$ ipython --no-banner

In [1]: import numpy as np

In [2]: np.set_printoptions(precision=2, suppress=True, linewidth=140)

In [3]: def rd(a):
   ...:     return np.round(a, 2) + 0
   ...: 

In [4]: mat = np.load("out5.npy")

In [5]: print(mat)
[[ 1.64 -0.14  1.19]
 [-0.92  2.16  1.  ]
 [-6.25  6.82  2.83]]

In [6]: q, Rm = np.linalg.qr(mat)

In [7]: print(rd(np.abs(np.diag(Rm))))
[6.53 2.   0.61]

In [8]: print(rd(abs(Rm[0, 0])), rd(np.linalg.norm(mat[:, 0])))
6.53 6.53

In [9]: print(q.shape, Rm.shape)
(3, 3) (3, 3)

In [10]: P = np.triu(np.array([[-1, 3, 3], [-3, -3, 2], [-2, 3, 2]]), 1) + np.eye(3)

In [11]: M2 = P @ mat @ np.linalg.inv(P)

In [12]: print(rd(np.poly(M2)))
[ 1.   -6.63 14.79 -7.95]

In [13]: print(rd(np.trace(M2)), np.trace(mat))
6.63 6.63

In [14]: print(rd(P @ mat - mat @ P))
[[-21.51  22.02   6.85]
 [-12.5   16.4    4.1 ]
 [  0.    18.75   5.11]]

In [15]: print(rd(M2))
[[ -19.87   86.41 -100.53]
 [ -13.42   56.06  -65.2 ]
 [  -6.25   25.57  -29.56]]

In [16]: mat[3]
---------------------------------------------------------------------------
IndexError                                Traceback (most recent call last)
Cell In[16], line 1
----> 1 mat[3]

IndexError: index 3 is out of bounds for axis 0 with size 3

In [17]: print(np.linalg.matrix_rank(mat))
3

In [18]: print(rd(mat.mean(axis=0)))
[-1.84  2.95  1.67]

In [19]: print(mat.sum(axis=0))
[-5.53  8.84  5.02]

In [20]: np.zeros(3, 3)
---------------------------------------------------------------------------
TypeError                                 Traceback (most recent call last)
Cell In[20], line 1
----> 1 np.zeros(3, 3)

TypeError: Cannot interpret '3' as a data type

In [21]: print(mat.shape)
(3, 3)

In [22]: print(rd(np.linalg.svd(mat, compute_uv=False)))
[10.   2.   0.4]

In [23]: W0 = np.loadtxt("sample2.csv", delimiter=",")

In [24]: print(W0)
[[11. 11.  0.  0.]
 [11. 11.  0.  0.]
 [13. 13.  0.  0.]
 [ 7.  7.  0.  0.]
 [ 9.  9.  0.  0.]
 [ 5.  5.  0.  0.]
 [ 7.  7.  0.  0.]
 [ 5.  5.  0.  0.]
 [ 9.  9.  0.  0.]
 [ 9.  9.  0.  0.]
 [13. 13.  0.  0.]
 [ 5.  5.  0.  0.]
 [ 9.  9.  0.  0.]
 [13. 13.  0.  0.]
 [ 9.  9.  0.  0.]
 [11. 11.  0.  0.]
 [ 5.  5.  0.  0.]
 [ 7.  7.  0.  0.]
 [11. 11.  0.  0.]
 [13. 13.  0.  0.]
 [ 9.  9.  0.  0.]
 [15. 15.  0.  0.]
 [15. 15.  2.  0.]]

In [25]: left, sig, VT = np.linalg.svd(W0)

In [26]: vecs = VT[:(sig > 1e-8).sum()]

In [27]: rng = np.random.default_rng(776)

In [28]: vec = W0[22] + -1 * W0[8] + rng.integers(2) * np.eye(4)[0]

In [29]: print(vec)
[7. 6. 2. 0.]

In [30]: print(np.linalg.matrix_rank(np.vstack([W0, vec])))
3

In [31]: print(rd(np.diag(vecs.T @ vecs)))
[0.5 0.5 1.  0. ]

In [32]: m1 = np.array([[63, 2, 2, 0], [3, -21, 1, 0], [2, -3, -69, 0], [-2, -3, 2, -2]])

In [33]: print(m1)
[[ 63   2   2   0]
 [  3 -21   1   0]
 [  2  -3 -69   0]
 [ -2  -3   2  -2]]

In [34]: C2 = mat.T @ mat

In [35]: print(rd(np.trace(C2)), rd((mat ** 2).sum()))
104.22 104.22

In [36]: print(rd(np.linalg.svd(mat, compute_uv=False) ** 2))
[100.06   4.     0.16]

In [37]: u = np.array([1, -1, -1, 3])

In [38]: M2 = m1 + np.outer(u, np.eye(4)[2])

In [39]: print(np.linalg.matrix_rank(np.linalg.inv(M2) - np.linalg.inv(m1), tol=1e-8))
1

In [40]: print(rd(np.linalg.det(M2) / np.linalg.det(m1)), rd(1 + np.linalg.solve(m1, u)[2]))
1.01 1.01

In [41]: M2 = m1 / np.sqrt((m1 ** 2).mean(axis=1, keepdims=True))

In [42]: print(rd(np.linalg.norm(M2, axis=1)))
[2. 2. 2. 2.]

In [43]: print(np.linalg.matrix_rank(m1 - m1.mean(axis=1, keepdims=True)))
3

In [44]: vec = np.array([-2, 3, 0, 1])

In [45]: y = m1 @ vec

In [46]: print(y)
[-120  -69  -13   -7]

In [47]: print(rd(np.linalg.solve(m1, y)))
[-2.  3.  0.  1.]

In [48]: print(rd(np.linalg.solve(m1, m1[:, 3])))
[0. 0. 0. 1.]

In [49]: F = np.loadtxt("layer0.csv", delimiter=",")

In [50]: print(rd(F))
[[ 1.73 -3.94  2.55]
 [ 0.17 -2.    4.58]
 [-0.04 -1.69  4.71]
 [-0.57  2.57 -4.25]
 [-2.18  2.34  3.84]
 [ 1.82 -1.51 -4.4 ]
 [-2.52  3.32  2.77]
 [-2.08  2.08  4.05]
 [ 0.58  0.83 -4.9 ]
 [-1.52  0.88  4.68]]

In [51]: C = F[[5, 6]].astype(float)

In [52]: for _ in range(7):
    ...:     z = np.linalg.norm(F[:, None] - C, axis=-1).argmin(axis=1)
    ...:     C = np.array([F[z == j].mean(axis=0) for j in range(2)])
    ...: 

In [53]: print(z)
[1 1 1 0 1 0 1 1 0 1]

In [54]: print(rd(C[1] - C[0]))
[-1.53 -0.49  8.4 ]

In [55]: print(np.bincount(z))
[3 7]

In [56]: print(rd(C))
[[ 0.61  0.63 -4.52]
 [-0.92  0.14  3.88]]

In [57]: A = np.loadtxt("case15.csv", delimiter=",")

In [58]: print(A)
[[-2.  2.  1. -2.]
 [ 0.  0.  0.  0.]
 [ 1. -1.  0.  2.]
 [ 0.  0.  0.  0.]
 [-2.  1.  0.  0.]
 [-2.  2.  1. -2.]
 [-2.  1.  0.  0.]
 [-3.  0.  1. -1.]
 [ 0.  0.  0.  0.]
 [ 0.  0.  0.  0.]
 [-5.  2.  2. -3.]
 [-4.  3.  1. -2.]
 [-2.  2.  1. -2.]
 [-3.  0.  1. -1.]
 [ 0. -2.  1.  1.]
 [-2.  1.  0.  0.]
 [-3.  1.  2. -3.]
 [ 1. -1.  0.  2.]
 [-3.  0.  1. -1.]]

In [59]: M2 = np.c_[A[:, :2] @ np.array([[-3, -1], [-1, -1]]), np.array([8, 3, 5, 0, 1, -7, 3, 3, 4, 9, -3, 1, -7, -6, 0, -3, 1, -3, 4])]

In [60]: print(M2)
[[ 4.  0.  8.]
 [ 0.  0.  3.]
 [-2.  0.  5.]
 [ 0.  0.  0.]
 [ 5.  1.  1.]
 [ 4.  0. -7.]
 [ 5.  1.  3.]
 [ 9.  3.  3.]
 [ 0.  0.  4.]
 [ 0.  0.  9.]
 [13.  3. -3.]
 [ 9.  1.  1.]
 [ 4.  0. -7.]
 [ 9.  3. -6.]
 [ 2.  2.  0.]
 [ 5.  1. -3.]
 [ 8.  2.  1.]
 [-2.  0. -3.]
 [ 9.  3.  4.]]

In [61]: print(rd(np.linalg.lstsq(A, M2[:, 0])[0]))
[-3. -1.  0.  0.]

In [62]: print(rd(np.linalg.norm(np.linalg.qr(A)[0].T @ M2, axis=0) ** 2 / ((M2 ** 2).sum(axis=0) + 1e-12)))
[1.   1.   0.03]

In [63]: print(np.linalg.matrix_rank(M2))
3

In [64]: print(np.linalg.matrix_rank(np.c_[A, M2]))
5

In [65]: dist = np.linalg.norm(M2[:, None] - M2[None], axis=-1)

In [66]: print(np.linalg.matrix_rank(dist ** 2))
5

In [67]: print(dist.mean(axis=1).argmax())
10

In [68]: print(np.unravel_index(dist.round(6).argmax(), dist.shape))
(np.int64(9), np.int64(10))

In [69]: print(dist.shape)
(19, 19)

In [70]: print(rd(dist[:5, :5]))
[[0.   6.4  6.71 8.94 7.14]
 [6.4  0.   2.83 3.   5.48]
 [6.71 2.83 0.   5.39 8.12]
 [8.94 3.   5.39 0.   5.2 ]
 [7.14 5.48 8.12 5.2  0.  ]]

In [71]: print(np.allclose(m1, m1.T))
False

In [72]: print(np.trace(m1))
-29

In [73]: print((m1 + m1.T) / 2)
[[ 63.    2.5   2.   -1. ]
 [  2.5 -21.   -1.   -1.5]
 [  2.   -1.  -69.    1. ]
 [ -1.   -1.5   1.   -2. ]]

In [74]: print(np.allclose(m1 @ m1.T, m1.T @ m1))
False

In [75]: print(m1 @ m1)
[[3979   78  -10    0]
 [ 128  444  -84    0]
 [ -21  274 4762    0]
 [-127   59 -149    4]]

In [76]: print(rd(np.linalg.det(m1)))
-183920.0

In [77]: z = rng.integers(0, 2, 4)

In [78]: J = np.array([[-3, 1, -4, 4], [1, 0, -3, 0], [3, 3, -4, 0], [3, -3, -1, -3]]) * (z[:, None] == z)

In [79]: print(J)
[[-3  0  0  4]
 [ 0  0 -3  0]
 [ 0  3 -4  0]
 [ 3  0  0 -3]]

In [80]: C2 = np.cov(F, rowvar=False)

In [81]: print(rd(np.corrcoef(F.T)))
[[ 1.   -0.83 -0.48]
 [-0.83  1.   -0.1 ]
 [-0.48 -0.1   1.  ]]

In [82]: print(np.argsort(-F.std(axis=0).round(6), kind="stable"))
[2 1 0]

In [83]: z = rng.permutation(4)

In [84]: print(z)
[3 1 0 2]

In [85]: M2 = J[z][:, z]

In [86]: print(np.trace(M2))
-10

In [87]: print(np.diag(M2))
[-3  0 -3 -4]

In [88]: print(M2)
[[-3  0  3  0]
 [ 0  0  0 -3]
 [ 4  0 -3  0]
 [ 0  3  0 -4]]

In [89]: M = np.array([[1, -1, 1, -1, -1, 1, -1, 1],
    ...:     [1, -1, 1, -1, 1, -1, 1, -1],
    ...:     [1, -1, -1, 1, 1, -1, -1, 1],
    ...:     [1, 1, 1, 1, -1, -1, -1, -1]])

In [90]: th = np.radians(90)

In [91]: Rm = np.eye(8)

In [92]: Rm[2, 2] = Rm[4, 4] = np.cos(th)

In [93]: Rm[2, 4], Rm[4, 2] = -np.sin(th), np.sin(th)

In [94]: print(rd(Rm))
[[ 1.  0.  0.  0.  0.  0.  0.  0.]
 [ 0.  1.  0.  0.  0.  0.  0.  0.]
 [ 0.  0.  0.  0. -1.  0.  0.  0.]
 [ 0.  0.  0.  1.  0.  0.  0.  0.]
 [ 0.  0.  1.  0.  0.  0.  0.  0.]
 [ 0.  0.  0.  0.  0.  1.  0.  0.]
 [ 0.  0.  0.  0.  0.  0.  1.  0.]
 [ 0.  0.  0.  0.  0.  0.  0.  1.]]

In [95]: M2 = M @ Rm.T

In [96]: print(np.abs(M2 - M).max(axis=0))
[0. 0. 2. 0. 2. 0. 0. 0.]

In [97]: print(np.allclose(M @ M.T, M2 @ M2.T))
True

In [98]: print(np.allclose(np.linalg.norm(M, axis=1), np.linalg.norm(M2, axis=1)))
True

In [99]: print(rd(np.linalg.det(Rm)), np.trace(Rm))
1.0 6.0

In [100]: print(rd(np.linalg.svd(M, compute_uv=False)), rd(np.linalg.svd(M2, compute_uv=False)))
[2.83 2.83 2.83 2.83] [2.83 2.83 2.83 2.83]

In [101]: X = np.load("x.npy")

In [102]: print(X)
[[ 3.18  2.32  3.18  1.85]
 [ 3.81  1.4   3.81  3.89]
 [ 2.19  0.65  2.19  2.86]
 [-1.32 -1.99 -1.32  3.75]
 [ 2.87  4.35  2.87 -0.67]
 [ 2.28  3.8   2.28 -0.03]
 [ 6.78  6.45  6.78  1.65]
 [ 2.22  1.34  2.22  0.97]
 [ 2.86  2.05  2.86  1.98]
 [ 2.12  0.78  2.12  1.28]
 [ 4.74  3.26  4.74  2.23]
 [-0.26 -3.38 -0.26  7.77]
 [ 5.07  5.33  5.07  3.64]
 [ 3.23  1.79  3.23  4.91]
 [ 5.43  5.43  5.43  0.95]
 [ 2.19  2.59  2.19  1.21]
 [ 6.95  4.71  6.95  4.21]
 [ 2.94  1.7   2.94  6.26]
 [-0.1  -2.34 -0.1  -0.23]
 [ 1.57  1.1   1.57  1.31]
 [ 4.12  3.31  4.12 -0.52]]

In [103]: print(np.linalg.lstsq(X[:-1].T, X[-1])[2])
3

In [104]: print(rd(np.trace(np.linalg.pinv(X) @ X)))
3.0
